In [1]: import numpy as np

In [2]: np.set_printoptions(suppress=True, linewidth=160)

In [3]: K = np.load("out16.npy")

In [4]: print(K)
[[-0.07 -3.    2.01]
 [-0.02 -2.92  2.01]
 [-0.03 -3.11  2.  ]
 [ 2.11 -3.02  2.  ]
 [ 2.06 -3.    2.01]
 [ 1.94 -3.02  1.98]
 [ 1.01 -2.02  0.97]
 [ 1.05 -1.99  1.04]
 [ 0.98 -2.04  1.03]]

In [5]: Q, r_ = np.linalg.qr(K)

In [6]: print(Q.shape, r_.shape)
(9, 3) (3, 3)

In [7]: print(np.allclose(r_.T @ r_, K.T @ K))
True

In [8]: B = np.array([[-2, -1], [1, -2], [0, -1]])

In [9]: print(np.round(np.einsum("ij,ij->i", K, K), 2))
[13.04 12.57 13.67 17.57 17.28 16.8   6.04  6.14  6.18]

In [10]: x0 = np.array([-1, 1, 1])

In [11]: rhs = K @ x0

In [12]: print(np.round(np.linalg.solve(K.T @ K, K.T @ rhs), 2))
[-1.  1.  1.]

In [13]: print(np.round(np.linalg.pinv(K) @ K, 2) + 0)
[[1. 0. 0.]
 [0. 1. 0.]
 [0. 0. 1.]]

In [14]: rng = np.random.default_rng(75331)

In [15]: rhs = rhs + 0.02 * rng.normal(size=9)

In [16]: print(rhs.round(2))
[-0.93 -0.88 -1.06 -3.13 -3.05 -2.97 -2.03 -1.97 -1.97]

In [17]: c, *_ = np.linalg.lstsq(K, rhs)

In [18]: print(c.round())
[-1.  1.  1.]

In [19]: print([round(float(np.linalg.norm(np.linalg.solve(K.T @ K + lam * np.eye(3), K.T @ rhs))), 2) for lam in (0, 1, 10, 100)])
[1.66, 1.01, 0.65, 0.31]

In [20]: print(np.round(K.T @ (rhs - K @ c), 2) + 0)
[0. 0. 0.]

In [21]: print(round(float(np.linalg.norm(rhs - K @ c)), 2))
0.03

In [22]: arr = np.load("test14.npy")

In [23]: print(arr)
[[ 1.59  1.   -0.8 ]
 [ 3.07  0.2  -1.5 ]
 [-1.58 -1.3   0.8 ]
 [ 0.01 -0.4   0.  ]
 [ 0.07  0.3   0.  ]
 [ 0.63 -0.8  -0.3 ]
 [ 0.23 -1.8  -0.1 ]
 [-1.78  1.3   0.9 ]
 [ 4.38 -0.5  -2.2 ]
 [-2.37  1.7   1.2 ]
 [ 0.38 -0.1  -0.2 ]
 [-2.4  -0.3   1.2 ]
 [-1.37  0.3   0.7 ]
 [-1.75 -1.7   0.9 ]
 [-0.63 -1.8   0.3 ]
 [-0.29  1.    0.2 ]
 [-0.26 -0.7   0.1 ]
 [ 0.6   0.3  -0.3 ]
 [ 0.85 -0.4  -0.4 ]
 [ 1.05  0.   -0.6 ]]

In [24]: x0 = np.array([3, 3, 3])

In [25]: rhs = arr @ x0

In [26]: c, lr = np.zeros(3), 1 / np.linalg.norm(arr, 2) ** 2

In [27]: for i in range(300):
    ...:     c -= lr * arr.T @ (arr @ c - rhs)
    ...:     if i % 50 == 0: print(i, round(np.linalg.norm(arr @ c - rhs), 2))
    ...: 
0 9.75
50 0.43
100 0.42
150 0.42
200 0.42
250 0.41

In [28]: print(c.round(2))
[ 1.28  3.01 -0.42]

In [29]: print(round(np.linalg.cond(arr), 2))
78.41

In [30]: data = np.load("data.npy")

In [31]: print(data)
[[-2.  0. -1.  2.]
 [ 1.  1.  4.  1.]
 [ 0.  0. -3.  1.]
 [ 0.  0.  0. -1.]]

In [32]: print(round(float(np.linalg.det(data)), 2))
-6.0

In [33]: print(np.allclose(data, data.T))
False

In [34]: print(data @ data)
[[ 4.  0.  5. -7.]
 [-1.  1. -9.  6.]
 [ 0.  0.  9. -4.]
 [ 0.  0.  0.  1.]]

In [35]: print(np.round(np.linalg.matrix_power(data, 2), 2))
[[ 4.  0.  5. -7.]
 [-1.  1. -9.  6.]
 [ 0.  0.  9. -4.]
 [ 0.  0.  0.  1.]]

In [36]: print(data.ravel(order="F"))
[-2.  1.  0.  0.  0.  1.  0.  0. -1.  4. -3.  0.  2.  1.  1. -1.]

In [37]: print(data.reshape(2, -1))
[[-2.  0. -1.  2.  1.  1.  4.  1.]
 [ 0.  0. -3.  1.  0.  0.  0. -1.]]

In [38]: T = data.reshape(4, 2, -1)

In [39]: print(T.sum(axis=1))
[[-3.  2.]
 [ 5.  2.]
 [-3.  1.]
 [ 0. -1.]]

In [40]: print(np.einsum("ihd,jhd->hij", T, T).shape)
(2, 4, 4)

In [41]: F = np.array([[2, 0], [0, -1]])

In [42]: print(F)
[[ 2  0]
 [ 0 -1]]

In [43]: Q, vecs = np.linalg.qr(F[:, :1])[0], np.linalg.qr(F[:, 1:])[0]

In [44]: sv = np.linalg.svd(Q.T @ vecs, compute_uv=False)

In [45]: print(np.round(np.linalg.norm(Q @ Q.T - vecs @ vecs.T, 2), 2))
1.0

In [46]: print((sv > 0.9).sum())
0

In [47]: m1 = np.loadtxt("run3.csv", delimiter=",")

In [48]: print(m1)
[[  8.  -6.   0.   5.]
 [ -6.   0.  -5.   0.]
 [  8.  -5.   9.   5.]
 [ -4.  -6. -10.   5.]]

In [49]: U, sv, Vt = np.linalg.svd(m1)

In [50]: vecs = Vt[:(sv > 1e-8).sum()]

In [51]: x0 = m1[3] + -2 * m1[1] + rng.integers(2) * np.eye(4)[3]

In [52]: print(x0)
[ 8. -6.  0.  5.]

In [53]: print(np.round(np.diag(vecs.T @ vecs), 2))
[1.   0.53 0.99 0.48]

In [54]: print(np.round(vecs.T @ vecs, 2) + 0)
[[ 1.   -0.04  0.   -0.05]
 [-0.04  0.53  0.05 -0.49]
 [ 0.    0.05  0.99  0.05]
 [-0.05 -0.49  0.05  0.48]]

In [55]: print(np.linalg.matrix_rank(np.vstack([m1, x0])))
3

In [56]: print(np.allclose(vecs.T @ vecs @ x0, x0))
True

In [57]: print(np.round(np.linalg.norm(x0 - vecs.T @ vecs @ x0), 2))
0.0

In [58]: A = np.array([[0, 4, -8], [0, 0, 7], [0, 0, 0]])

In [59]: print(np.argsort(-np.linalg.norm(A, axis=0).round(6), kind="stable")[:3])
[2 1 0]

In [60]: print(np.abs(np.diag(np.linalg.qr(A)[1])) > 1e-9)
[False False False]

In [61]: print(np.allclose(A[:-1].T @ np.linalg.lstsq(A[:-1].T, A[-1])[0], A[-1]))
True

In [62]: W0 = np.array([[-1.26, -0.12, -0.78], [-1.47, -0.14, -0.91], [2.94, 0.28, 1.82]])

In [63]: x0 = np.array([1, 3, -2])

In [64]: h = np.maximum(W0 @ x0, 0)

In [65]: print(W0 * (h > 1e-9)[:, None])
[[-0.   -0.   -0.  ]
 [-0.   -0.   -0.  ]
 [ 2.94  0.28  1.82]]

In [66]: print(np.flatnonzero(h > 1e-9))
[2]

In [67]: print(np.round(np.maximum(W0 @ (3 * x0), 0), 2))
[0.   0.   0.42]

In [68]: print(h.round(2))
[0.   0.   0.14]
